% ipython --no-banner

In [1]: import numpy as np

In [2]: import numpy.linalg as la

In [3]: np.set_printoptions(precision=1, suppress=True, linewidth=120, legacy="1.25")

In [4]: rnd = lambda a: np.round(a, 1) + 0

In [5]: feats = np.load("run15.npy")

In [6]: feats
Out[6]: 
array([[ 1. , -7.9,  9.2, -3. , -8. , -3. , -7.1,  0. , -4.9,  0.1],
       [ 1.1, -8. ,  9.1, -3.1, -8. , -2.9, -6.9,  0. , -4.9,  0. ],
       [ 0.9, -7.9,  8.8, -2.9, -8. , -3.1, -7. ,  0.1, -5.1,  0.1],
       [ 0.9, -8.2,  8.9, -2.9, -8.1, -3. , -7. ,  0.2, -5.2,  0. ],
       [ 0.9, -8. ,  8.9, -3. , -8. , -3. , -6.8,  0.1, -4.8,  0. ],
       [ 8.9,  4. , -3.1,  8.8,  6. ,  7. ,  4. ,  8.1,  6. ,  1.2],
       [ 9. ,  4. , -3. ,  9. ,  6.1,  6.9,  4.1,  8. ,  6.2,  1.1],
       [ 9. ,  4.1, -3. ,  8.9,  6.1,  7. ,  4. ,  8.1,  6. ,  0.8],
       [ 9. ,  4.1, -2.9,  9. ,  6. ,  7. ,  4. ,  8. ,  6.1,  0.9],
       [ 9.1,  4. , -3. ,  9.2,  6. ,  7.1,  4.1,  8. ,  6. ,  1. ],
       [ 5.2, -5.9, -3.1, -8. ,  2. ,  0.2,  5.7, -9. ,  2.1,  1. ],
       [ 5.1, -5.9, -3.2, -7.9,  2.1,  0.2,  6. , -9. ,  2.1,  1.1],
       [ 5. , -6. , -2.9, -8. ,  2.1,  0. ,  6. , -9. ,  2. ,  0.9],
       [ 4.9, -6.1, -3.2, -8. ,  2. ,  0. ,  5.7, -8.9,  2. ,  0.9],
       [ 5. , -6. , -2.8, -7.9,  2. ,  0. ,  5.9, -9. ,  2. ,  1. ]])

In [7]: rnd(feats.sum(axis=1))
Out[7]: array([-23.6, -23.6, -24.1, -24.4, -23.7,  50.9,  51.4,  51. ,  51.2,  51.5,  -9.8,  -9.4,  -9.9, -10.7,  -9.8])

In [8]: rnd(np.diff(feats, axis=0))
Out[8]: 
array([[  0.1,  -0.1,  -0.1,  -0.1,   0. ,   0.1,   0.2,   0. ,   0. ,  -0.1],
       [ -0.2,   0.1,  -0.3,   0.2,   0. ,  -0.2,  -0.1,   0.1,  -0.2,   0.1],
       [  0. ,  -0.3,   0.1,   0. ,  -0.1,   0.1,   0. ,   0.1,  -0.1,  -0.1],
       [  0. ,   0.2,   0. ,  -0.1,   0.1,   0. ,   0.2,  -0.1,   0.4,   0. ],
       [  8. ,  12. , -12. ,  11.8,  14. ,  10. ,  10.8,   8. ,  10.8,   1.2],
       [  0.1,   0. ,   0.1,   0.2,   0.1,  -0.1,   0.1,  -0.1,   0.2,  -0.1],
       [  0. ,   0.1,   0. ,  -0.1,   0. ,   0.1,  -0.1,   0.1,  -0.2,  -0.3],
       [  0. ,   0. ,   0.1,   0.1,  -0.1,   0. ,   0. ,  -0.1,   0.1,   0.1],
       [  0.1,  -0.1,  -0.1,   0.2,   0. ,   0.1,   0.1,   0. ,  -0.1,   0.1],
       [ -3.9,  -9.9,  -0.1, -17.2,  -4. ,  -6.9,   1.6, -17. ,  -3.9,   0. ],
       [ -0.1,   0. ,  -0.1,   0.1,   0.1,   0. ,   0.3,   0. ,   0. ,   0.1],
       [ -0.1,  -0.1,   0.3,  -0.1,   0. ,  -0.2,   0. ,   0. ,  -0.1,  -0.2],
       [ -0.1,  -0.1,  -0.3,   0. ,  -0.1,   0. ,  -0.3,   0.1,   0. ,   0. ],
       [  0.1,   0.1,   0.4,   0.1,   0. ,   0. ,   0.2,  -0.1,   0. ,   0.1]])

In [9]: la.matrix_rank(feats)
Out[9]: 10

In [10]: np.count_nonzero(feats)
Out[10]: 142

In [11]: rnd(feats.mean(axis=0))
Out[11]: array([ 5. , -3.3,  1. , -0.7,  0. ,  1.4,  1. , -0.3,  1. ,  0.7])

In [12]: print(np.unravel_index(np.abs(feats).argmax(), feats.shape))
(0, 2)

In [13]: rnd(feats.sum(axis=0))
Out[13]: array([ 75. , -49.7,  14.7,  -9.8,   0.3,  20.4,  14.7,  -4.3,  15.6,  10.1])

In [14]: K = np.load("data.npy")

In [15]: K
Out[15]: 
array([[-1., -1.,  2., -2., -1.,  2.,  2., -2.],
       [-1., -1., -2.,  2.,  1., -2., -2.,  2.],
       [ 2., -2.,  2., -4., -2.,  4.,  4., -4.],
       [-2.,  2., -4.,  2.,  2., -4., -4.,  4.],
       [-1.,  1., -2.,  2., -1., -2., -2.,  2.],
       [ 2., -2.,  4., -4., -2.,  2.,  4., -4.],
       [ 2., -2.,  4., -4., -2.,  4.,  2., -4.],
       [-2.,  2., -4.,  4.,  2., -4., -4.,  2.]])

In [16]: # equal to its transpose

In [17]: A2 = la.inv(K)

In [18]: rnd(la.slogdet(K)[0])
Out[18]: -1.0

In [19]: print(rnd(la.cond(K)))
10.5

In [20]: np.allclose(A2, K.T)
Out[20]: False

In [21]: [round(float(x), 1) for x in la.svd(K, compute_uv=False)[:3]]
Out[21]: [21.0, 2.0, 2.0]

In [22]: rng = np.random.default_rng(970)

In [23]: z = rng.permutation(8)

In [24]: A2 = K[:, z] * rng.choice([-1, 1], 8)

In [25]: print(A2)
[[-1. -2.  1.  2. -2.  2. -2.  1.]
 [-1.  2.  1. -2.  2. -2.  2. -1.]
 [ 2. -4.  2.  4. -2.  4. -4.  2.]
 [-2.  4. -2. -4.  4. -4.  2. -2.]
 [-1.  2. -1. -2.  2. -2.  2.  1.]
 [ 2. -4.  2.  4. -4.  2. -4.  2.]
 [ 2. -2.  2.  4. -4.  4. -4.  2.]
 [-2.  4. -2. -2.  4. -4.  4. -2.]]

In [26]: Uu, _, Vh = la.svd(K.T @ A2)

In [27]: print(z)
[0 6 1 7 2 5 3 4]

In [28]: rnd(Uu @ Vh)
Out[28]: 
array([[ 1.,  0.,  0.,  0.,  0.,  0.,  0.,  0.],
       [ 0.,  0., -1.,  0.,  0.,  0.,  0.,  0.],
       [ 0.,  0.,  0.,  0., -1.,  0.,  0.,  0.],
       [ 0.,  0.,  0.,  0.,  0.,  0.,  1.,  0.],
       [ 0.,  0.,  0.,  0.,  0.,  0.,  0., -1.],
       [ 0.,  0.,  0.,  0.,  0.,  1.,  0.,  0.],
       [ 0., -1.,  0.,  0.,  0.,  0.,  0.,  0.],
       [ 0.,  0.,  0., -1.,  0.,  0.,  0.,  0.]])

In [29]: evals, evecs = la.eigh(K)

In [30]: rnd(evecs.T @ evecs)
Out[30]: 
array([[1., 0., 0., 0., 0., 0., 0., 0.],
       [0., 1., 0., 0., 0., 0., 0., 0.],
       [0., 0., 1., 0., 0., 0., 0., 0.],
       [0., 0., 0., 1., 0., 0., 0., 0.],
       [0., 0., 0., 0., 1., 0., 0., 0.],
       [0., 0., 0., 0., 0., 1., 0., 0.],
       [0., 0., 0., 0., 0., 0., 1., 0.],
       [0., 0., 0., 0., 0., 0., 0., 1.]])

In [31]: rnd(evals.sum()), np.trace(K)
Out[31]: (7.0, 7.0)

In [32]: print(np.unique(evals.round(6) + 0, return_counts=True)[1])
[7 1]

In [33]: rnd(evecs.T @ K @ evecs)
Out[33]: 
array([[-2.,  0.,  0.,  0.,  0.,  0.,  0.,  0.],
       [ 0., -2.,  0.,  0.,  0.,  0.,  0.,  0.],
       [ 0.,  0., -2.,  0.,  0.,  0.,  0.,  0.],
       [ 0.,  0.,  0., -2.,  0.,  0.,  0.,  0.],
       [ 0.,  0.,  0.,  0., -2.,  0.,  0.,  0.],
       [ 0.,  0.,  0.,  0.,  0., -2.,  0.,  0.],
       [ 0.,  0.,  0.,  0.,  0.,  0., -2.,  0.],
       [ 0.,  0.,  0.,  0.,  0.,  0.,  0., 21.]])

In [34]: rnd(evals)
Out[34]: array([-2., -2., -2., -2., -2., -2., -2., 21.])

In [35]: print(rnd(la.eigvalsh(K + 3 * np.eye(8))))
[ 1.  1.  1.  1.  1.  1.  1. 24.]

In [36]: q, _ = la.qr(np.array([[-0.3, 1.2, -2.0], [0.5, -0.4, 0.6], [-0.4, 0.6, -1.1]]))

In [37]: mat = -2 * q

In [38]: print(rnd(mat))
[[ 0.8  1.7  0.5]
 [-1.4  1.  -1. ]
 [ 1.1 -0.1 -1.6]]

In [39]: Uu, sig, Vh = la.svd(mat, full_matrices=False)

In [40]: (sig > 1e-8).sum()
Out[40]: 3

In [41]: rnd(sig / sig[0])
Out[41]: array([1., 1., 1.])

In [42]: rnd(Uu.T @ mat @ Vh.T)
Out[42]: 
array([[2., 0., 0.],
       [0., 2., 0.],
       [0., 0., 2.]])

In [43]: rnd(np.cumsum(sig ** 2) / np.sum(sig ** 2))
Out[43]: array([0.3, 0.7, 1. ])

In [44]: print(rnd(sig))
[2. 2. 2.]

In [45]: rnd(la.norm(mat[0], 1)), rnd(la.norm(mat[0], np.inf))
Out[45]: (3.1, 1.7)

In [46]: la.norm(mat, axis=2)
AxisError: axis 2 is out of bounds for array of dimension 2


In [47]: rnd(la.norm(mat) ** 2 / la.norm(mat, 2) ** 2)
Out[47]: 3.0

In [48]: rnd(la.eigvals(mat).sum().real)
Out[48]: 0.2

In [49]: rnd(np.einsum("ii->", mat))
Out[49]: 0.2

In [50]: q, evecs = la.qr(mat[:, :1])[0], la.qr(mat[:, 1:])[0]

In [51]: sig = la.svd(q.T @ evecs, compute_uv=False)

In [52]: print(rnd(np.degrees(np.arccos(sig.clip(0, 1)))))
[90.]

In [53]: rnd(la.norm(q @ q.T - evecs @ evecs.T, 2))
Out[53]: 1.0

In [54]: A = np.load("arr.npy")

In [55]: A
Out[55]: 
array([[-1, -3, -1, -3, -1, -3],
       [ 2,  0,  2,  0,  2,  0],
       [-2, -1, -2, -1, -2, -1],
       [-1, -3, -1, -3, -1, -3],
       [ 2,  0,  2,  0,  2,  0],
       [-2, -1, -2, -1, -2, -1]])

In [56]: # row 3 repeats row 0

In [57]: rnd(la.norm(A, 2) / la.norm(A))
Out[57]: 0.9
